In [1]: import numpy as np

In [2]: np.set_printoptions(suppress=True, linewidth=140)

In [3]: M = np.load("case2.npy")

In [4]: M
Out[4]: 
array([[ 2.,  4., -6.,  6.],
       [ 4.,  2., -6.,  6.],
       [-6., -6.,  7., -9.],
       [ 6.,  6., -9.,  7.]])

In [5]: # symmetric

In [6]: ev, evecs = np.linalg.eigh(M)

In [7]: vec = np.array([1, -3, 1, -1])

In [8]: np.round(evecs * np.maximum(ev, 0) @ evecs.T, 2)
Out[8]: 
array([[ 3.69,  3.69, -5.54,  5.54],
       [ 3.69,  3.69, -5.54,  5.54],
       [-5.54, -5.54,  8.31, -8.31],
       [ 5.54,  5.54, -8.31,  8.31]])

In [9]: np.round(evecs * np.abs(ev) @ evecs.T, 2)
Out[9]: 
array([[ 5.38,  3.38, -5.08,  5.08],
       [ 3.38,  5.38, -5.08,  5.08],
       [-5.08, -5.08,  9.62, -7.62],
       [ 5.08,  5.08, -7.62,  9.62]])

In [10]: np.round(np.linalg.eigvalsh(M[1:, 1:]), 2)
Out[10]: array([-2., -2., 20.])

In [11]: ev, evecs = np.linalg.eigh(M)

In [12]: np.round(np.linalg.svd(M, compute_uv=False), 2)
Out[12]: array([24.,  2.,  2.,  2.])

In [13]: np.round(evecs @ np.diag(ev) @ evecs.T, 2)
Out[13]: 
array([[ 2.,  4., -6.,  6.],
       [ 4.,  2., -6.,  6.],
       [-6., -6.,  7., -9.],
       [ 6.,  6., -9.,  7.]])

In [14]: np.round(np.linalg.eigvalsh(M + 5 * np.eye(4)), 2)
Out[14]: array([ 3.,  3.,  3., 29.])

In [15]: ev.sum(), np.trace(M)
Out[15]: (np.float64(18.0), np.float64(18.0))

In [16]: np.round(evecs.T @ evecs, 2) + 0
Out[16]: 
array([[1., 0., 0., 0.],
       [0., 1., 0., 0.],
       [0., 0., 1., 0.],
       [0., 0., 0., 1.]])

In [17]: np.abs(evecs[:, -1]).round(6).argmax()
Out[17]: np.int64(2)

In [18]: M - M[0]
Out[18]: 
array([[  0.,   0.,   0.,   0.],
       [  2.,  -2.,   0.,   0.],
       [ -8., -10.,  13., -15.],
       [  4.,   2.,  -3.,   1.]])

In [19]: np.linalg.matrix_rank(M)
Out[19]: np.int64(4)

In [20]: M.shape
Out[20]: (4, 4)

In [21]: np.linalg.rank(M)
---------------------------------------------------------------------------
AttributeError                            Traceback (most recent call last)
Cell In[21], line 1
----> 1 np.linalg.rank(M)

AttributeError: module 'numpy.linalg' has no attribute 'rank'

In [22]: np.round(np.linalg.norm(M), 2)
Out[22]: np.float64(24.25)

In [23]: np.round(np.linalg.svd(M, compute_uv=False), 2)
Out[23]: array([24.,  2.,  2.,  2.])
